In [1]: import numpy as np

In [2]: import numpy.linalg as la

In [3]: np.set_printoptions(suppress=True, linewidth=140)

In [4]: tidy = lambda a: np.round(a, 1) + 0

In [5]: W0 = np.load("test2.npy")

In [6]: W0
Out[6]: 
array([[-1.,  1.,  0.,  0.],
       [ 0., -1.,  1.,  0.],
       [ 0.,  0., -1.,  1.],
       [ 0.,  0.,  0., -1.]])

In [7]: proj = np.triu(np.array([[0, 0, 0, 0], [0, 1, 2, 2], [0, 0, 1, 0], [2, 2, 1, 1]]), 1) + np.eye(4)

In [8]: M2 = proj @ W0 @ la.inv(proj)

In [9]: proj @ W0 - W0 @ proj
Out[9]: 
array([[ 0.,  0., -2., -2.],
       [ 0.,  0.,  0.,  2.],
       [ 0.,  0.,  0.,  0.],
       [ 0.,  0.,  0.,  0.]])

In [10]: M2
Out[10]: 
array([[-1.,  1., -2., -2.],
       [ 0., -1.,  1.,  2.],
       [ 0.,  0., -1.,  1.],
       [ 0.,  0.,  0., -1.]])

In [11]: np.poly(M2)
Out[11]: array([1., 4., 6., 4., 1.])

In [12]: K = np.load("w.npy")

In [13]: K
Out[13]: 
array([[-1,  0,  2,  2, -1,  2],
       [ 0, -1,  0,  2,  2, -1],
       [ 2,  0, -1,  0,  2,  2],
       [ 2,  2,  0, -1,  0,  2],
       [-1,  2,  2,  0, -1,  0],
       [ 2, -1,  2,  2,  0, -1]])

In [14]: Uu, sigma, Vt = la.svd(K, full_matrices=False)

In [15]: tidy(Uu.T @ Uu)
Out[15]: 
array([[1., 0., 0., 0., 0., 0.],
       [0., 1., 0., 0., 0., 0.],
       [0., 0., 1., 0., 0., 0.],
       [0., 0., 0., 1., 0., 0.],
       [0., 0., 0., 0., 1., 0.],
       [0., 0., 0., 0., 0., 1.]])

In [16]: Uu.shape, sigma.shape, Vt.shape
Out[16]: ((6, 6), (6,), (6, 6))

In [17]: (sigma > 1e-8).sum()
Out[17]: np.int64(6)

In [18]: tidy(Uu.T @ K @ Vt.T)
Out[18]: 
array([[4.9, 0. , 0. , 0. , 0. , 0. ],
       [0. , 4.7, 0. , 0. , 0. , 0. ],
       [0. , 0. , 4.2, 0. , 0. , 0. ],
       [0. , 0. , 0. , 2.6, 0. , 0. ],
       [0. , 0. , 0. , 0. , 1.7, 0. ],
       [0. , 0. , 0. , 0. , 0. , 0.3]])

In [19]: tidy(np.sqrt((sigma ** 2).sum())), tidy(la.norm(K))
Out[19]: (np.float64(8.6), np.float64(8.6))

In [20]: np.allclose(Uu * sigma @ Vt, K)
Out[20]: True

In [21]: np.unravel_index(np.abs(K).argmax(), K.shape)
Out[21]: (np.int64(0), np.int64(2))

In [22]: tidy(la.norm(K))
Out[22]: np.float64(8.6)

In [23]: la.rank(K)
AttributeError: module 'numpy.linalg' has no attribute 'rank'


In [24]: ev, evecs = la.eigh(K)

In [25]: (ev > 1e-8).sum(), (ev < -1e-8).sum()
Out[25]: (np.int64(3), np.int64(3))

In [26]: np.unique(ev.round(6) + 0, return_counts=True)[1]
Out[26]: array([1, 1, 1, 1, 1, 1])

In [27]: tidy(evecs.T @ evecs)
Out[27]: 
array([[1., 0., 0., 0., 0., 0.],
       [0., 1., 0., 0., 0., 0.],
       [0., 0., 1., 0., 0., 0.],
       [0., 0., 0., 1., 0., 0.],
       [0., 0., 0., 0., 1., 0.],
       [0., 0., 0., 0., 0., 1.]])

In [28]: M = np.arange(24).reshape(8, 3) + -3

In [29]: M
Out[29]: 
array([[-3, -2, -1],
       [ 0,  1,  2],
       [ 3,  4,  5],
       [ 6,  7,  8],
       [ 9, 10, 11],
       [12, 13, 14],
       [15, 16, 17],
       [18, 19, 20]])

In [30]: tidy(la.norm(M, 2) / la.norm(M))
Out[30]: np.float64(1.0)

In [31]: [round(float(x), 1) for x in la.svd(M, compute_uv=False)[:3]]
Out[31]: [53.6, 2.5, 0.0]

In [32]: la.cond(M) > 100
Out[32]: np.True_
